$ python3 -q
>>> import numpy as np
>>> import numpy.linalg as la
>>> np.set_printoptions(precision=2, suppress=True, linewidth=140, floatmode="fixed")
>>> mat = 0.9 ** np.abs(np.subtract.outer(np.arange(3), np.arange(3)))
>>> print(mat)
[[1.00 0.90 0.81]
 [0.90 1.00 0.90]
 [0.81 0.90 1.00]]
>>> Y = np.array([[-2, -3, -1], [3, 2, 0]])
>>> W2 = np.kron(Y, mat)
>>> np.round(la.norm(W2, 2), 2), round(float(la.norm(Y, 2) * la.norm(mat, 2)), 2)
(np.float64(13.84), 13.84)
>>> q, r_ = la.qr(mat)
>>> print(r_)
[[-1.57 -1.61 -1.55]
 [ 0.00 -0.16 -0.23]
 [ 0.00  0.00  0.14]]
>>> np.allclose(r_.T @ r_, mat.T @ mat)
True
>>> round(abs(r_[0, 0]), 2), round(la.norm(mat[:, 0]), 2)
(np.float64(1.57), np.float64(1.57))
>>> np.round(np.trace(q @ q.T), 2)
np.float64(3.0)
>>> Y = np.array([[8, 0], [6, 5], [2, 1]])
>>> M = np.kron(np.eye(3, dtype=int), Y)
>>> print(M)
[[8 0 0 0 0 0]
 [6 5 0 0 0 0]
 [2 1 0 0 0 0]
 [0 0 8 0 0 0]
 [0 0 6 5 0 0]
 [0 0 2 1 0 0]
 [0 0 0 0 8 0]
 [0 0 0 0 6 5]
 [0 0 0 0 2 1]]
>>> Y = np.c_[M[:, :1] @ np.array([[1]]), np.array([4, 2, 1, 2, 1, 0, 4, 3, 3])]
>>> Y
array([[8, 4],
       [6, 2],
       [2, 1],
       [0, 2],
       [0, 1],
       [0, 0],
       [0, 4],
       [0, 3],
       [0, 3]])
>>> np.round(la.norm(Y - M @ la.lstsq(M, Y)[0], axis=0), 2) + 0
array([0.00, 2.00])
>>> la.matrix_rank(np.c_[M, Y])
np.int64(7)
>>> la.norm(la.qr(M)[0].T @ Y, axis=0) ** 2 / ((Y ** 2).sum(axis=0) + 1e-12)
array([1.00, 0.93])
>>> la.matrix_rank(Y)
np.int64(2)
>>> P = M @ la.solve(M.T @ M, M.T)
>>> np.trace(P)
np.float64(6.0)
>>> la.matrix_rank(np.eye(9) - P)
np.int64(3)
>>> P @ M[:, 0]
array([8.00, 6.00, 2.00, 0.00, 0.00, 0.00, 0.00, 0.00, 0.00])
>>> np.diag(P)
array([0.99, 0.96, 0.05, 0.99, 0.96, 0.05, 0.99, 0.96, 0.05])
>>> P
array([[ 0.99, -0.02,  0.10,  0.00,  0.00,  0.00,  0.00,  0.00,  0.00],
       [-0.02,  0.96,  0.19,  0.00,  0.00,  0.00,  0.00,  0.00,  0.00],
       [ 0.10,  0.19,  0.05,  0.00,  0.00,  0.00,  0.00,  0.00,  0.00],
       [ 0.00,  0.00,  0.00,  0.99, -0.02,  0.10,  0.00,  0.00,  0.00],
       [ 0.00,  0.00,  0.00, -0.02,  0.96,  0.19,  0.00,  0.00,  0.00],
       [ 0.00,  0.00,  0.00,  0.10,  0.19,  0.05,  0.00,  0.00,  0.00],
       [ 0.00,  0.00,  0.00,  0.00,  0.00,  0.00,  0.99, -0.02,  0.10],
       [ 0.00,  0.00,  0.00,  0.00,  0.00,  0.00, -0.02,  0.96,  0.19],
       [ 0.00,  0.00,  0.00,  0.00,  0.00,  0.00,  0.10,  0.19,  0.05]])
>>> left, s, VT = la.svd(P)
>>> vecs = VT[:(s > 1e-8).sum()]
>>> rng = np.random.default_rng(815476)
>>> x0 = P[4] + 3 * P[8] + rng.integers(2) * np.eye(9)[2]
>>> x0
array([ 0.00,  0.00,  1.00, -0.02,  0.96,  0.19,  0.29,  0.57,  0.14])
>>> np.diag(vecs.T @ vecs)
array([0.99, 0.96, 0.05, 0.99, 0.96, 0.05, 0.99, 0.96, 0.05])
>>> np.allclose(vecs.T @ vecs @ x0, x0)
False
>>> round(la.norm(x0 - vecs.T @ vecs @ x0), 2)
np.float64(0.98)
>>> x0 = np.array([5, -4, -1, -3, -1, -1])
>>> target = M @ x0
>>> np.round(la.pinv(M) @ M, 2) + 0
array([[1.00, 0.00, 0.00, 0.00, 0.00, 0.00],
       [0.00, 1.00, 0.00, 0.00, 0.00, 0.00],
       [0.00, 0.00, 1.00, 0.00, 0.00, 0.00],
       [0.00, 0.00, 0.00, 1.00, 0.00, 0.00],
       [0.00, 0.00, 0.00, 0.00, 1.00, 0.00],
       [0.00, 0.00, 0.00, 0.00, 0.00, 1.00]])
>>> target
array([ 40,  10,   6,  -8, -21,  -5,  -8, -11,  -3])
>>> target = target + 0.3 * rng.normal(size=9)
>>> target
array([ 39.61,   9.88,   5.96,  -8.20, -21.25,  -4.96,  -8.28, -11.03,  -2.94])
>>> beta, *_ = la.lstsq(M, target)
>>> [round(float(la.norm(la.solve(M.T @ M + lam * np.eye(6), M.T @ target))), 2) for lam in (0, 1, 10, 100)]
[7.24, 6.9, 5.16, 2.32]
>>> np.round(la.norm(target - M @ beta), 2)
np.float64(0.14)
>>> beta.round()
array([ 5.00, -4.00, -1.00, -3.00, -1.00, -1.00])
>>> beta
array([ 4.95, -3.97, -1.02, -3.02, -1.03, -0.96])
>>> z = rng.permutation(6)
>>> Y = M[:, z] * rng.choice([-1, 1], 6)
>>> print(Y)
[[-8  0  0  0  0  0]
 [-6  0  0  0  0  5]
 [-2  0  0  0  0  1]
 [ 0  0  8  0  0  0]
 [ 0  5  6  0  0  0]
 [ 0  1  2  0  0  0]
 [ 0  0  0  0 -8  0]
 [ 0  0  0  5 -6  0]
 [ 0  0  0  1 -2  0]]
>>> left, _, VT = la.svd(M.T @ Y)
>>> np.round(left @ VT, 2) + 0
array([[-1.00,  0.00,  0.00,  0.00,  0.00,  0.00],
       [ 0.00,  0.00,  0.00,  0.00,  0.00,  1.00],
       [ 0.00,  0.00,  1.00,  0.00,  0.00,  0.00],
       [ 0.00,  1.00,  0.00,  0.00,  0.00,  0.00],
       [ 0.00,  0.00,  0.00,  0.00, -1.00,  0.00],
       [ 0.00,  0.00,  0.00,  1.00,  0.00,  0.00]])
>>> F = np.load("sample12.npy")
>>> F
array([[-0.56,  0.42, -0.46, -0.09,  0.27, -0.25, -0.36,  0.09,  0.02,  0.06],
       [ 0.05, -0.33, -0.06,  0.40, -0.41, -0.35, -0.47,  0.02,  0.04,  0.46],
       [ 0.09, -0.45, -0.05, -0.63,  0.10, -0.48, -0.01,  0.12,  0.34, -0.10],
       [-0.21,  0.15,  0.27,  0.04,  0.05, -0.30,  0.59,  0.35, -0.04,  0.54],
       [-0.23,  0.16,  0.31,  0.18, -0.11,  0.12, -0.03, -0.08,  0.87, -0.08],
       [ 0.54,  0.40,  0.16,  0.23,  0.16, -0.36, -0.19,  0.44,  0.04, -0.29],
       [ 0.40,  0.32, -0.36, -0.37, -0.28,  0.36, -0.03,  0.18,  0.22,  0.43],
       [ 0.26,  0.18, -0.40,  0.20, -0.01, -0.39,  0.39, -0.61,  0.15, -0.01],
       [-0.21,  0.25,  0.07, -0.21, -0.78, -0.22,  0.10,  0.04, -0.18, -0.37],
       [-0.09, -0.31, -0.54,  0.35, -0.10,  0.14,  0.32,  0.50,  0.15, -0.28]])
>>> # keeps lengths
>>> Y = F + rng.integers(-2, 3, (10, 8)) @ rng.integers(-2, 3, (8, 10))
>>> Y
array([[ -4.56,  -7.58,   1.54,  -0.09,  -2.73,  -3.25,  -3.36,  -4.91, -12.98,  -6.94],
       [ 14.05,   4.67,  -5.06,   0.40,  14.59, -10.35,  -2.47,  17.02,  -7.96, -15.54],
       [ 12.09,   9.55,   0.95,  -1.63,  -5.90,  -7.48,   3.99,   6.12,   0.34,  -4.10],
       [ 11.79,   2.15,  -9.73,   4.04,   0.05, -15.30,  -3.41,   7.35, -10.04,  -6.46],
       [ -0.23,   9.16,  -2.69,  10.18,   5.89,   5.12,  -7.03,   0.92,   4.87,   2.92],
       [ -3.46,  -4.60,   6.16,  -8.77,  -3.84,   5.64,   2.81,  -2.56,   8.04,   4.71],
       [  0.40,  -2.68,   5.64,  -6.37,   5.72,   1.36,   1.97,   4.18,   1.22,  -4.57],
       [  0.26,  -0.82,  -3.40,   9.20,   2.99,  -8.39,  -1.61,  -1.61,  -5.85,  -0.01],
       [  1.79,  -2.75,  -4.93,   2.79,  11.22,  -3.22,  -5.90,   6.04,  -8.18,  -8.37],
       [  3.91,  -0.31, -10.54,   6.35,   1.90,  -6.86,  -5.68,   2.50,  -0.85,   2.72]])
>>> Y - F
array([[ -4.00,  -8.00,   2.00,   0.00,  -3.00,  -3.00,  -3.00,  -5.00, -13.00,  -7.00],
       [ 14.00,   5.00,  -5.00,   0.00,  15.00, -10.00,  -2.00,  17.00,  -8.00, -16.00],
       [ 12.00,  10.00,   1.00,  -1.00,  -6.00,  -7.00,   4.00,   6.00,   0.00,  -4.00],
       [ 12.00,   2.00, -10.00,   4.00,   0.00, -15.00,  -4.00,   7.00, -10.00,  -7.00],
       [  0.00,   9.00,  -3.00,  10.00,   6.00,   5.00,  -7.00,   1.00,   4.00,   3.00],
       [ -4.00,  -5.00,   6.00,  -9.00,  -4.00,   6.00,   3.00,  -3.00,   8.00,   5.00],
       [  0.00,  -3.00,   6.00,  -6.00,   6.00,   1.00,   2.00,   4.00,   1.00,  -5.00],
       [  0.00,  -1.00,  -3.00,   9.00,   3.00,  -8.00,  -2.00,  -1.00,  -6.00,   0.00],
       [  2.00,  -3.00,  -5.00,   3.00,  12.00,  -3.00,  -6.00,   6.00,  -8.00,  -8.00],
       [  4.00,   0.00, -10.00,   6.00,   2.00,  -7.00,  -6.00,   2.00,  -1.00,   3.00]])
>>> la.matrix_rank(Y - F, tol=1e-8)
np.int64(8)
>>> np.abs(Y - F).sum(axis=1)
array([48.00, 92.00, 51.00, 71.00, 48.00, 53.00, 34.00, 33.00, 56.00, 41.00])
